>>> import numpy as np
>>> import numpy.linalg as la
>>> np.set_printoptions(precision=2, suppress=True, linewidth=100)
>>> def tidy(a):
...     return np.round(a, 2) + 0
... 
>>> theta = np.deg2rad(45)
>>> feats = np.eye(5)
>>> feats[np.ix_([3, 4], [3, 4])] = [[np.cos(theta), -np.sin(theta)], [np.sin(theta), np.cos(theta)]]
>>> tidy(feats)
array([[ 1.  ,  0.  ,  0.  ,  0.  ,  0.  ],
       [ 0.  ,  1.  ,  0.  ,  0.  ,  0.  ],
       [ 0.  ,  0.  ,  1.  ,  0.  ,  0.  ],
       [ 0.  ,  0.  ,  0.  ,  0.71, -0.71],
       [ 0.  ,  0.  ,  0.  ,  0.71,  0.71]])
>>> A2 = la.inv(feats)
>>> tidy(la.det(feats) * A2)
array([[ 1.  ,  0.  ,  0.  ,  0.  ,  0.  ],
       [ 0.  ,  1.  ,  0.  ,  0.  ,  0.  ],
       [ 0.  ,  0.  ,  1.  ,  0.  ,  0.  ],
       [ 0.  ,  0.  ,  0.  ,  0.71,  0.71],
       [ 0.  ,  0.  ,  0.  , -0.71,  0.71]])
>>> tidy(la.inv(A2))
array([[ 1.  ,  0.  ,  0.  ,  0.  ,  0.  ],
       [ 0.  ,  1.  ,  0.  ,  0.  ,  0.  ],
       [ 0.  ,  0.  ,  1.  ,  0.  ,  0.  ],
       [ 0.  ,  0.  ,  0.  ,  0.71, -0.71],
       [ 0.  ,  0.  ,  0.  ,  0.71,  0.71]])
>>> tidy(la.cond(feats))
np.float64(1.0)
>>> tidy(feats @ A2)
array([[1., 0., 0., 0., 0.],
       [0., 1., 0., 0., 0.],
       [0., 0., 1., 0., 0.],
       [0., 0., 0., 1., 0.],
       [0., 0., 0., 0., 1.]])
>>> tidy(la.det(feats) * la.det(A2))
np.float64(1.0)
>>> (np.abs(A2) > 1e-9).astype(int)
array([[1, 0, 0, 0, 0],
       [0, 1, 0, 0, 0],
       [0, 0, 1, 0, 0],
       [0, 0, 0, 1, 1],
       [0, 0, 0, 1, 1]])
>>> tidy(la.slogdet(feats)[0])
np.float64(1.0)
>>> x0 = np.array([0, 3, 0, 3, 1])
>>> tidy(feats * x0)
array([[ 0.  ,  0.  ,  0.  ,  0.  ,  0.  ],
       [ 0.  ,  3.  ,  0.  ,  0.  ,  0.  ],
       [ 0.  ,  0.  ,  0.  ,  0.  ,  0.  ],
       [ 0.  ,  0.  ,  0.  ,  2.12, -0.71],
       [ 0.  ,  0.  ,  0.  ,  2.12,  0.71]])
>>> la.norm(feats @ x0) <= la.norm(feats, 2) * la.norm(x0) + 1e-9
np.True_
>>> feats @ np.eye(5)[1]
array([0., 1., 0., 0., 0.])
>>> (feats @ x0).argmax()
np.int64(1)
>>> tidy(feats @ (2 * x0))
array([0.  , 6.  , 0.  , 2.83, 5.66])
>>> tidy(feats @ np.ones(5))
array([1.  , 1.  , 1.  , 0.  , 1.41])
>>> x0 = np.array([7, 2, 3, 9, 7])
>>> a = np.maximum(feats @ x0, 0)
>>> tidy(np.tanh(feats @ x0))
array([1.  , 0.96, 1.  , 0.89, 1.  ])
>>> np.flatnonzero(a > 1e-9)
array([0, 1, 2, 3, 4])
>>> tidy(np.maximum(feats @ (3 * x0), 0))
array([21.  ,  6.  ,  9.  ,  4.24, 33.94])
>>> tidy(np.maximum(feats @ x0, 0) - np.maximum(-feats @ x0, 0))
array([ 7.  ,  2.  ,  3.  ,  1.41, 11.31])
>>> tidy(feats * (a > 1e-9)[:, None])
array([[ 1.  ,  0.  ,  0.  ,  0.  ,  0.  ],
       [ 0.  ,  1.  ,  0.  ,  0.  ,  0.  ],
       [ 0.  ,  0.  ,  1.  ,  0.  ,  0.  ],
       [ 0.  ,  0.  ,  0.  ,  0.71, -0.71],
       [ 0.  ,  0.  ,  0.  ,  0.71,  0.71]])
>>> F = np.array([[-3, -4, 0, 0, 0, 0],
...     [-6, 5, 0, 0, 0, 0],
...     [8, -6, 0, 0, 0, 0],
...     [0, 0, -3, -4, 0, 0],
...     [0, 0, -6, 5, 0, 0],
...     [0, 0, 8, -6, 0, 0],
...     [0, 0, 0, 0, -3, -4],
...     [0, 0, 0, 0, -6, 5],
...     [0, 0, 0, 0, 8, -6]])
>>> x0 = np.array([4, 9, 9, 4, 5, 2])
>>> target = F @ x0
>>> beta, lr = np.zeros(6), 1 / la.norm(F, 2) ** 2
>>> for i in range(20):
...     beta -= lr * F.T @ (F @ beta - target)
...     if i % 5 == 0: print(i, round(la.norm(F @ beta - target), 2))
... 
0 58.08
5 24.89
10 10.66
15 4.57
>>> tidy(la.cond(F))
np.float64(2.53)
>>> A = np.load("layer11.npy")
>>> A
array([[ 1.21,  1.75,  0.28,  2.09],
       [ 9.15,  3.08,  2.05,  2.06],
       [-4.3 ,  6.07, -0.07, -0.33],
       [ 1.02, -1.06, -0.45, -0.12],
       [-8.19,  6.86,  1.16,  2.04],
       [ 0.36, -3.86,  3.29, -1.13],
       [-1.71,  0.46, -2.33,  2.57],
       [ 9.59,  0.04, -2.35,  1.78],
       [-7.33,  5.13, -0.52, -0.91],
       [ 9.38,  3.  , -5.31, -1.06],
       [ 4.66, -5.1 ,  1.45,  0.83],
       [-3.35, -2.25,  0.46, -0.45],
       [-0.02, -1.76, -1.1 , -1.74],
       [-1.42,  0.15, -0.27, -3.02],
       [ 5.1 , -3.71, -2.33,  0.88],
       [-5.3 ,  2.95,  1.85, -1.22],
       [-5.06,  1.48, -1.15, -0.11],
       [-5.51,  2.42, -0.77, -1.27]])
>>> C2 = np.cov(A, rowvar=False)
>>> np.argsort(-A.std(axis=0).round(6), kind="stable")
array([0, 1, 2, 3])
>>> tidy(np.corrcoef(A.T))
array([[ 1.  , -0.41, -0.31,  0.28],
       [-0.41,  1.  , -0.07,  0.09],
       [-0.31, -0.07,  1.  ,  0.01],
       [ 0.28,  0.09,  0.01,  1.  ]])
>>> np.argwhere(np.triu(np.abs(np.corrcoef(A.T)) > 0.8, 1))
array([], shape=(0, 2), dtype=int64)
>>> A2 = F[0, 0] * F[1:] - np.outer(F[1:, 0], F[0])
>>> A2
array([[  0, -39,   0,   0,   0,   0],
       [  0,  50,   0,   0,   0,   0],
       [  0,   0,   9,  12,   0,   0],
       [  0,   0,  18, -15,   0,   0],
       [  0,   0, -24,  18,   0,   0],
       [  0,   0,   0,   0,   9,  12],
       [  0,   0,   0,   0,  18, -15],
       [  0,   0,   0,   0, -24,  18]])
>>> np.flatnonzero(~A2.round(6).any(axis=1))
array([], dtype=int64)
>>> U, sig, Vt = la.svd(A2)
>>> V = Vt[:(sig > 1e-8).sum()]
>>> rng = np.random.default_rng(968)
>>> x0 = A2[4] + -3 * A2[0] + rng.integers(2) * np.eye(6)[2]
>>> x0
array([  0., 117., -24.,  18.,   0.,   0.])
>>> np.allclose(V.T @ V @ x0, x0)
True
>>> tidy(np.diag(V.T @ V))
array([0., 1., 1., 1., 1., 1.])
>>> Xs = (A - A.mean(axis=0)) / A.std(axis=0)
>>> np.argwhere(np.abs(Xs) > 2)
array([[9, 2]])
>>> beta = la.lstsq(np.delete(Xs, 2, axis=1), Xs[:, 2])[0]
>>> tidy(beta)
array([-0.47, -0.28,  0.16])
>>> np.abs(beta).argmax()
np.int64(0)
>>> O, V = la.qr(A[:, :1])[0], la.qr(A[:, 1:])[0]
>>> sig = la.svd(O.T @ V, compute_uv=False)
>>> tidy(np.degrees(np.arccos(sig.clip(0, 1))))
array([51.67])
>>> tidy(la.norm(O @ O.T - V @ V.T, 2))
np.float64(1.0)
>>> (sig > 0.9).sum()
np.int64(0)
>>> arr = np.loadtxt("mat.csv", delimiter=",")
>>> arr
array([[-2.01, -2.12, -1.01],
       [-2.08, -2.17, -1.09],
       [-1.84, -1.87, -0.77],
       [-1.95, -1.96, -1.05],
       [-1.96, -2.01, -1.  ],
       [-1.85, -2.07, -1.05],
       [-1.93, -1.96, -1.  ],
       [-2.12, -1.99, -1.32],
       [-1.97, -1.93, -0.95],
       [-2.02, -1.89, -1.11],
       [-1.96, -2.02, -1.13],
       [-1.93, -2.02, -1.11],
       [-1.88, -2.04, -1.01],
       [-2.1 , -2.03, -0.93],
       [-1.87, -1.98, -1.02],
       [-2.03, -2.06, -1.09],
       [-1.87, -1.91, -0.96],
       [-2.12, -1.83, -0.98],
       [-1.96, -2.06, -1.  ],
       [-1.93, -1.97, -1.16],
       [ 1.99,  2.02,  2.13],
       [ 1.96,  2.02,  2.06],
       [ 2.01,  2.25,  2.18],
       [ 2.04,  2.01,  2.14],
       [ 1.92,  1.86,  2.06],
       [ 1.97,  2.04,  1.9 ],
       [ 1.96,  2.04,  2.05],
       [ 1.96,  2.15,  2.07],
       [ 1.99,  1.91,  1.99],
       [ 1.88,  1.95,  2.03],
       [ 1.99,  2.01,  2.07],
       [ 2.06,  2.05,  2.12],
       [ 2.21,  2.06,  2.17],
       [ 1.8 ,  1.95,  2.12],
       [ 1.91,  2.13,  1.95],
       [ 2.04,  2.02,  2.08],
       [ 1.82,  1.99,  2.02],
       [ 2.15,  2.04,  1.9 ],
       [ 2.15,  1.98,  2.06],
       [ 1.84,  2.08,  2.  ]])
>>> dist = la.norm(arr[:, None] - arr[None], axis=-1)
>>> dist.shape
(40, 40)
>>> la.matrix_rank(dist ** 2)
np.int64(5)
>>> dist.mean(axis=1).argmax()
np.int64(7)
>>> np.unravel_index(dist.round(6).argmax(), dist.shape)
(np.int64(7), np.int64(32))
>>> x0 = np.array([3, 2, 3])
>>> a = np.maximum(arr @ x0, 0)
>>> tidy(np.tanh(arr @ x0))
array([-1., -1., -1., -1., -1., -1., -1., -1., -1., -1., -1., -1., -1., -1., -1., -1., -1., -1.,
       -1., -1.,  1.,  1.,  1.,  1.,  1.,  1.,  1.,  1.,  1.,  1.,  1.,  1.,  1.,  1.,  1.,  1.,
        1.,  1.,  1.,  1.])
>>> arr * (a > 1e-9)[:, None]
array([[-0.  , -0.  , -0.  ],
       [-0.  , -0.  , -0.  ],
       [-0.  , -0.  , -0.  ],
       [-0.  , -0.  , -0.  ],
       [-0.  , -0.  , -0.  ],
       [-0.  , -0.  , -0.  ],
       [-0.  , -0.  , -0.  ],
       [-0.  , -0.  , -0.  ],
       [-0.  , -0.  , -0.  ],
       [-0.  , -0.  , -0.  ],
       [-0.  , -0.  , -0.  ],
       [-0.  , -0.  , -0.  ],
       [-0.  , -0.  , -0.  ],
       [-0.  , -0.  , -0.  ],
       [-0.  , -0.  , -0.  ],
       [-0.  , -0.  , -0.  ],
       [-0.  , -0.  , -0.  ],
       [-0.  , -0.  , -0.  ],
       [-0.  , -0.  , -0.  ],
       [-0.  , -0.  , -0.  ],
       [ 1.99,  2.02,  2.13],
       [ 1.96,  2.02,  2.06],
       [ 2.01,  2.25,  2.18],
       [ 2.04,  2.01,  2.14],
       [ 1.92,  1.86,  2.06],
       [ 1.97,  2.04,  1.9 ],
       [ 1.96,  2.04,  2.05],
       [ 1.96,  2.15,  2.07],
       [ 1.99,  1.91,  1.99],
       [ 1.88,  1.95,  2.03],
       [ 1.99,  2.01,  2.07],
       [ 2.06,  2.05,  2.12],
       [ 2.21,  2.06,  2.17],
       [ 1.8 ,  1.95,  2.12],
       [ 1.91,  2.13,  1.95],
       [ 2.04,  2.02,  2.08],
       [ 1.82,  1.99,  2.02],
       [ 2.15,  2.04,  1.9 ],
       [ 2.15,  1.98,  2.06],
       [ 1.84,  2.08,  2.  ]])
>>> z = arr[:, 1] > np.median(arr[:, 1])
>>> f = arr[z].mean(axis=0) - arr[~z].mean(axis=0)
>>> (((arr - arr.mean(axis=0)) @ f > 0) == z).mean()
np.float64(1.0)
>>> np.argsort(-np.abs(f).round(6), kind="stable")
array([1, 0, 2])
>>> tidy(f)
array([3.95, 4.02, 3.09])
>>> z.astype(int)
array([0, 0, 0, 0, 0, 0, 0, 0, 0, 0, 0, 0, 0, 0, 0, 0, 0, 0, 0, 0, 1, 1, 1, 1, 1, 1, 1, 1, 1, 1, 1,
       1, 1, 1, 1, 1, 1, 1, 1, 1])
>>> z = rng.permutation(3)
>>> A2 = arr[:, z] * rng.choice([-1, 1], 3)
>>> A2
array([[-2.12,  2.01,  1.01],
       [-2.17,  2.08,  1.09],
       [-1.87,  1.84,  0.77],
       [-1.96,  1.95,  1.05],
       [-2.01,  1.96,  1.  ],
       [-2.07,  1.85,  1.05],
       [-1.96,  1.93,  1.  ],
       [-1.99,  2.12,  1.32],
       [-1.93,  1.97,  0.95],
       [-1.89,  2.02,  1.11],
       [-2.02,  1.96,  1.13],
       [-2.02,  1.93,  1.11],
       [-2.04,  1.88,  1.01],
       [-2.03,  2.1 ,  0.93],
       [-1.98,  1.87,  1.02],
       [-2.06,  2.03,  1.09],
       [-1.91,  1.87,  0.96],
       [-1.83,  2.12,  0.98],
       [-2.06,  1.96,  1.  ],
       [-1.97,  1.93,  1.16],
       [ 2.02, -1.99, -2.13],
       [ 2.02, -1.96, -2.06],
       [ 2.25, -2.01, -2.18],
       [ 2.01, -2.04, -2.14],
       [ 1.86, -1.92, -2.06],
       [ 2.04, -1.97, -1.9 ],
       [ 2.04, -1.96, -2.05],
       [ 2.15, -1.96, -2.07],
       [ 1.91, -1.99, -1.99],
       [ 1.95, -1.88, -2.03],
       [ 2.01, -1.99, -2.07],
       [ 2.05, -2.06, -2.12],
       [ 2.06, -2.21, -2.17],
       [ 1.95, -1.8 , -2.12],
       [ 2.13, -1.91, -1.95],
       [ 2.02, -2.04, -2.08],
       [ 1.99, -1.82, -2.02],
       [ 2.04, -2.15, -1.9 ],
       [ 1.98, -2.15, -2.06],
       [ 2.08, -1.84, -2.  ]])
>>> U, _, Vt = la.svd(arr.T @ A2)
>>> tidy(la.lstsq(arr, A2)[0])
array([[ 0., -1.,  0.],
       [ 1.,  0.,  0.],
       [ 0.,  0., -1.]])
